>>> import numpy as np
>>> np.set_printoptions(precision=2, suppress=True, linewidth=140, sign=" ")
>>> def tidy(a):
...     return np.round(a, 2) + 0
... 
>>> A = np.array([[-1, -2, 0, 0, 0, 0],
...     [0, -1, 0, 0, 0, 0],
...     [0, 0, 0, 0, 0, 0],
...     [0, 0, -1, -2, 0, 0],
...     [0, 0, 0, -1, 0, 0],
...     [0, 0, 0, 0, 0, 0],
...     [0, 0, 0, 0, -1, -2],
...     [0, 0, 0, 0, 0, -1],
...     [0, 0, 0, 0, 0, 0]])
>>> x0 = np.array([1, -2, 1, -2, 1, 2])
>>> rhs = A @ x0
>>> tidy(np.linalg.pinv(A) @ A)
array([[ 1.,  0.,  0.,  0.,  0.,  0.],
       [ 0.,  1.,  0.,  0.,  0.,  0.],
       [ 0.,  0.,  1.,  0.,  0.,  0.],
       [ 0.,  0.,  0.,  1.,  0.,  0.],
       [ 0.,  0.,  0.,  0.,  1.,  0.],
       [ 0.,  0.,  0.,  0.,  0.,  1.]])
>>> tidy(np.linalg.solve(A.T @ A, A.T @ rhs))
array([ 1., -2.,  1., -2.,  1.,  2.])
>>> rng = np.random.default_rng(1)
>>> rhs = rhs + 0.05 * rng.normal(size=9)
>>> tidy(rhs)
array([ 3.02,  2.04,  0.02,  2.93,  2.05,  0.02, -5.03, -1.97,  0.02])
>>> b, *_ = np.linalg.lstsq(A, rhs)
>>> tidy(b)
array([ 1.06, -2.04,  1.16, -2.05,  1.08,  1.97])
>>> tidy(np.linalg.norm(rhs - A @ b))
np.float64(0.03)
>>> x0 = np.array([-2, -2, 3, 2, 0, -2])
>>> rhs = A @ x0
>>> b, lr = np.zeros(6), 1 / np.linalg.norm(A, 2) ** 2
>>> for i in range(6):
...     b -= lr * A.T @ (A @ b - rhs)
...     if i % 1 == 0: print(i, round(np.linalg.norm(A @ b - rhs), 2))
... 
0 0.97
1 0.94
2 0.91
3 0.88
4 0.86
5 0.83
>>> tidy(np.linalg.cond(A))
np.float64(5.83)
>>> tidy(b)
array([-1.16, -2.35,  1.45,  2.64, -0.59, -1.76])
>>> arr = np.load("w.npy")
>>> arr
array([[  0.2,   0.6,   1.2,   2.9,   0.3,  -1.8,   1. ,  -0.7,   0.6,   4. ],
       [ -0.4,   0.4,  -1.2,   0. ,   1.1,   0.2,   0.4,  -0.9,   0.2,  14. ],
       [ -1.3,  -1.4,  -1.3,  -1.5,   1.4,  -0.2,  -0.5,  -0.4,   1.7, -15. ],
       [  1. ,   0. ,  -0.5,  -1.4,   0. ,  -0.1,  -0.8,  -1.4,  -0.8,   7. ],
       [  1.7,   1. ,  -1.5,  -1.3,   0.6,   0.4,  -0.6,  -0.4,   0.7, -12. ],
       [ -0.6,   1. ,  -0.1,   0.6,  -0.3,   0.3,  -0.5,  -1.1,   1. ,  -1. ],
       [  1.4,  -0.2,  -2.2,   0.6,   0.7,  -1.3,  -0.9,  -1.9,  -0.1,  -5. ],
       [  1.7,   0.6,   0.7,   0.4,   0.8,  -1.6,  -0.2,  -0.2,   0.4, -17. ],
       [ -0.4,  -0.1,  -0.3,   2. ,  -0.7,  -1. ,   0.7,   1. ,   0. ,   3. ],
       [  1.3,   1.1,   1.1,   1.9,   0.7,   0.7,  -1.3,   0.6,  -0.2,   1. ],
       [ -0.8,  -1.6,  -1.5,   0.3,  -0.8,   0.9,  -0.5,  -0.2,   1.5,  -6. ],
       [  0.5,   0.8,   1. ,   0.6,   0.1,   1.1,  -1.8,   1.3,  -0.5,  -8. ]])
>>> Uu, sv, Vt = np.linalg.svd(A, full_matrices=False)
>>> tidy(sv)
array([ 2.41,  2.41,  2.41,  0.41,  0.41,  0.41])
>>> tidy(Uu.T @ A @ Vt.T)
array([[ 2.41,  0.  ,  0.  ,  0.  ,  0.  ,  0.  ],
       [ 0.  ,  2.41,  0.  ,  0.  ,  0.  ,  0.  ],
       [ 0.  ,  0.  ,  2.41,  0.  ,  0.  ,  0.  ],
       [ 0.  ,  0.  ,  0.  ,  0.41,  0.  ,  0.  ],
       [ 0.  ,  0.  ,  0.  ,  0.  ,  0.41,  0.  ],
       [ 0.  ,  0.  ,  0.  ,  0.  ,  0.  ,  0.41]])
>>> tidy(Vt @ Vt.T)
array([[ 1.,  0.,  0.,  0.,  0.,  0.],
       [ 0.,  1.,  0.,  0.,  0.,  0.],
       [ 0.,  0.,  1.,  0.,  0.,  0.],
       [ 0.,  0.,  0.,  1.,  0.,  0.],
       [ 0.,  0.,  0.,  0.,  1.,  0.],
       [ 0.,  0.,  0.,  0.,  0.,  1.]])
>>> Uu.shape, sv.shape, Vt.shape
((9, 6), (6,), (6, 6))
>>> f, g = arr[7], arr[9]
>>> f @ f
np.float64(296.34)
>>> p = (f @ g) / (f @ f) * f
>>> tidy(np.linalg.norm(f + g) ** 2 + np.linalg.norm(f - g) ** 2)
np.float64(616.26)
>>> tidy(p)
array([-0.08, -0.03, -0.03, -0.02, -0.04,  0.07,  0.01,  0.01, -0.02,  0.75])
>>> np.linalg.matrix_rank(np.outer(f, g))
np.int64(1)
>>> feats = np.load("layer2.npy")
>>> feats
array([[ 0,  0,  0,  1,  0,  0,  1,  0,  0],
       [ 0,  3,  0,  3,  0,  0,  0,  3,  0],
       [ 0,  0,  3,  0,  2,  0,  0,  3,  0],
       [ 1,  0,  0,  0,  0,  1,  1,  0,  0],
       [ 0,  0,  0,  0,  2,  0,  0,  0,  3],
       [ 0,  2,  0,  3,  1,  0,  0,  0,  0],
       [ 0,  0,  2,  1,  0,  3,  0,  0,  0],
       [ 0,  0,  0,  2,  0,  0,  0,  0,  0],
       [ 0,  0,  0,  0,  0,  0,  0,  0,  0]])
>>> # looks like rank 8
>>> Uu, sv, Vt = np.linalg.svd(feats)
>>> tidy(sv)
array([ 6.66,  4.66,  3.71,  3.43,  1.84,  1.58,  1.08,  0.55,  0.  ])
>>> other = Uu[:, :8] @ np.diag(sv[:8]) @ Vt[:8]
>>> tidy(np.linalg.norm(feats - other) / np.linalg.norm(feats))
np.float64(0.0)
>>> tidy(np.abs(feats - other).max())
np.float64(0.0)
>>> tidy(np.linalg.norm(feats - other, 2)), sv[8]
(np.float64(0.0), np.float64(0.0))
>>> tidy(other)
array([[ 0.,  0.,  0.,  1.,  0.,  0.,  1.,  0.,  0.],
       [ 0.,  3.,  0.,  3.,  0.,  0.,  0.,  3.,  0.],
       [ 0.,  0.,  3.,  0.,  2.,  0.,  0.,  3.,  0.],
       [ 1.,  0.,  0.,  0.,  0.,  1.,  1.,  0.,  0.],
       [ 0.,  0.,  0.,  0.,  2.,  0.,  0.,  0.,  3.],
       [ 0.,  2.,  0.,  3.,  1.,  0.,  0.,  0.,  0.],
       [ 0.,  0.,  2.,  1.,  0.,  3.,  0.,  0.,  0.],
       [ 0.,  0.,  0.,  2.,  0.,  0.,  0.,  0.,  0.],
       [ 0.,  0.,  0.,  0.,  0.,  0.,  0.,  0.,  0.]])
>>> tidy(np.linalg.norm(feats[4], 1)), tidy(np.linalg.norm(feats[4], np.inf))
(np.float64(5.0), np.float64(3.0))
>>> tidy(np.linalg.norm(feats, axis=0))
array([ 1.  ,  3.61,  3.61,  4.9 ,  3.  ,  3.16,  1.41,  4.24,  3.  ])
>>> np.linalg.norm(feats, axis=1).argmax()
np.int64(1)
>>> tidy(np.linalg.norm(feats, axis=1))
array([ 1.41,  5.2 ,  4.69,  1.73,  3.61,  3.74,  3.74,  2.  ,  0.  ])
>>> np.abs(feats).max()
np.int64(3)
>>> r = np.linalg.matrix_rank(feats)
>>> r
np.int64(8)
>>> ns = np.linalg.svd(feats)[2][r:].T
>>> tidy(ns[:, 0] / ns[np.abs(ns[:, 0]).round(6).argmax(), 0])
array([ 0.67,  0.43,  1.  ,  0.  , -0.86, -0.67,  0.  , -0.43,  0.57])
>>> [int(np.linalg.matrix_rank(feats[:, :j + 1])) for j in range(9)]
[1, 2, 3, 4, 5, 6, 7, 8, 8]
>>> cent = np.array([[5, -3, 3], [5, 5, 1], [0, 3, 1]])
>>> W0 = (rng.random((30, 3)) < 0.25) @ cent
>>> W0
array([[ 5, -3,  3],
       [ 0,  0,  0],
       [ 5,  5,  1],
       [ 5, -3,  3],
       [ 0,  0,  0],
       [ 0,  0,  0],
       [ 5,  5,  1],
       [ 5,  5,  1],
       [ 0,  0,  0],
       [ 5, -3,  3],
       [ 5, -3,  3],
       [ 0,  0,  0],
       [ 0,  0,  0],
       [ 5, -3,  3],
       [ 5,  5,  1],
       [10,  2,  4],
       [ 0,  0,  0],
       [ 5,  5,  1],
       [ 0,  0,  0],
       [ 5, -3,  3],
       [ 5,  5,  1],
       [ 0,  0,  0],
       [ 5, -3,  3],
       [ 0,  0,  0],
       [ 5,  0,  4],
       [ 5,  5,  1],
       [ 5, -3,  3],
       [ 5,  5,  1],
       [ 5, -3,  3],
       [ 5, -3,  3]])
>>> # rows 0 and 3 are equal
>>> other = np.c_[W0[:, :2] @ np.array([[8, 2], [4, -5]]), np.array([-5, 4, 2, 0, 5, 4, -2, -1, -4, 4, 3, -1, 0, 2, 4, 1, 1, -2, -4, -5, 2, -4, -3, -5, 0, -2, 5, -4, 4, 2])]
>>> other
array([[ 28,  25,  -5],
       [  0,   0,   4],
       [ 60, -15,   2],
       [ 28,  25,   0],
       [  0,   0,   5],
       [  0,   0,   4],
       [ 60, -15,  -2],
       [ 60, -15,  -1],
       [  0,   0,  -4],
       [ 28,  25,   4],
       [ 28,  25,   3],
       [  0,   0,  -1],
       [  0,   0,   0],
       [ 28,  25,   2],
       [ 60, -15,   4],
       [ 88,  10,   1],
       [  0,   0,   1],
       [ 60, -15,  -2],
       [  0,   0,  -4],
       [ 28,  25,  -5],
       [ 60, -15,   2],
       [  0,   0,  -4],
       [ 28,  25,  -3],
       [  0,   0,  -5],
       [ 40,  10,   0],
       [ 60, -15,  -2],
       [ 28,  25,   5],
       [ 60, -15,  -4],
       [ 28,  25,   4],
       [ 28,  25,   2]])
>>> tidy(np.linalg.norm(other - W0 @ np.linalg.lstsq(W0, other)[0], axis=0))
array([  0.  ,   0.  ,  17.67])
>>> np.linalg.matrix_rank(other)
np.int64(3)
>>> J = np.load("data.npy")
>>> J
array([[ 4, -3, -1, -5,  8,  2,  3, -7,  4, -8],
       [ 6, -9, -7,  4, -1, -1, -2, -6, -7,  4],
       [ 7, -1,  2, -2,  7, -1,  7, -3, -7,  9],
       [ 7, -6,  2, -3, -8,  7, -6, -2,  4,  1],
       [-3,  1,  5,  1,  6, -2, -8,  7, -3,  3],
       [ 5, -2,  7,  4,  2,  2,  9, -6, -1,  5],
       [ 4, -2,  3,  8,  2,  5,  7,  1,  2, -1],
       [-2,  4, -2,  7, -5,  1,  6,  7, -4,  7],
       [ 4, -3,  1, -2, -9, -9,  1,  7,  5,  9],
       [-4, -4,  1,  2,  1,  9, -8, -7, -4, -3]])
>>> J @ J
array([[  16,   36,   78,  -48,  117, -135,   42,   85,   84,  -16],
       [ -93,   32,   42, -105,   61,  139, -127,  -97,  125, -266],
       [ -34,  -34,   57,   33,  228,  159,  -64, -116,  -52, -146],
       [  36,   15,   33, -102,   29,  -32,  134, -110,   73,  -29],
       [ -62,   40,  -14,    1,   13,    0,  -89,   51, -137,  103],
       [ 113,  -89,   98,   -7,  137,  126,   32, -125,   10,  -40],
       [ 138,  -65,   97,   21,    3,   78,   83,  -22,   54,   47],
       [  37,  -77,  -27,  127,  -98,  191,    3,  -81,  -44,   -3],
       [ -53,   10,  -90,   -8,  -83,   44,   10,    4,   21,  -43],
       [   1,   30,   89,  -78,   39,  -13,  -14,  -66,    5,    7]])
>>> (J + J.T) / 2
array([[ 4. ,  1.5,  3. ,  1. ,  2.5,  3.5,  3.5, -4.5,  4. , -6. ],
       [ 1.5, -9. , -4. , -1. ,  0. , -1.5, -2. , -1. , -5. ,  0. ],
       [ 3. , -4. ,  2. ,  0. ,  6. ,  3. ,  5. , -2.5, -3. ,  5. ],
       [ 1. , -1. ,  0. , -3. , -3.5,  5.5,  1. ,  2.5,  1. ,  1.5],
       [ 2.5,  0. ,  6. , -3.5,  6. ,  0. , -3. ,  1. , -6. ,  2. ],
       [ 3.5, -1.5,  3. ,  5.5,  0. ,  2. ,  7. , -2.5, -5. ,  7. ],
       [ 3.5, -2. ,  5. ,  1. , -3. ,  7. ,  7. ,  3.5,  1.5, -4.5],
       [-4.5, -1. , -2.5,  2.5,  1. , -2.5,  3.5,  7. ,  1.5,  0. ],
       [ 4. , -5. , -3. ,  1. , -6. , -5. ,  1.5,  1.5,  5. ,  2.5],
       [-6. ,  0. ,  5. ,  1.5,  2. ,  7. , -4.5,  0. ,  2.5, -3. ]])
>>> np.linalg.matrix_power(J, 4)
array([[-25508,   6136, -16451,  16237, -12314,  23187, -25252,  10525, -18883,  -4382],
       [-25753,  -6264, -38837,  17050,   5814,  25080, -31567,  10112, -21923, -22303],
       [ -4815,   -594,   1258,  -1440,  42446,    367, -15676,   2151, -37481,  15987],
       [  -503,   2752,   5228,  -1035,   9678,  -5265,  -7850,  22644,   4908,   1127],
       [ -8037,   3637,   7384,  -4105,   2315,   7104, -17857, -16492, -10600,  -4018],
       [ 11466,  -1506,  22880,  -5039,  58932, -16363,   3619,  10978, -17511,  18001],
       [ 22164,  -8668,  29826,  -4432,  45387,    951,  19591,  -8054,   7144,   -526],
       [ 40648, -13716,  28565, -18609,  33534, -17123,  44521, -22580,  22281,   4670],
       [ 11484,  -7922,  -8489,   2853, -25176,   3062,  11641,  -1510,  13295,    505],
       [-17127,   5769,   2614,  -1437,  24987,   5475, -25211,   4257,  -9673, -14817]])
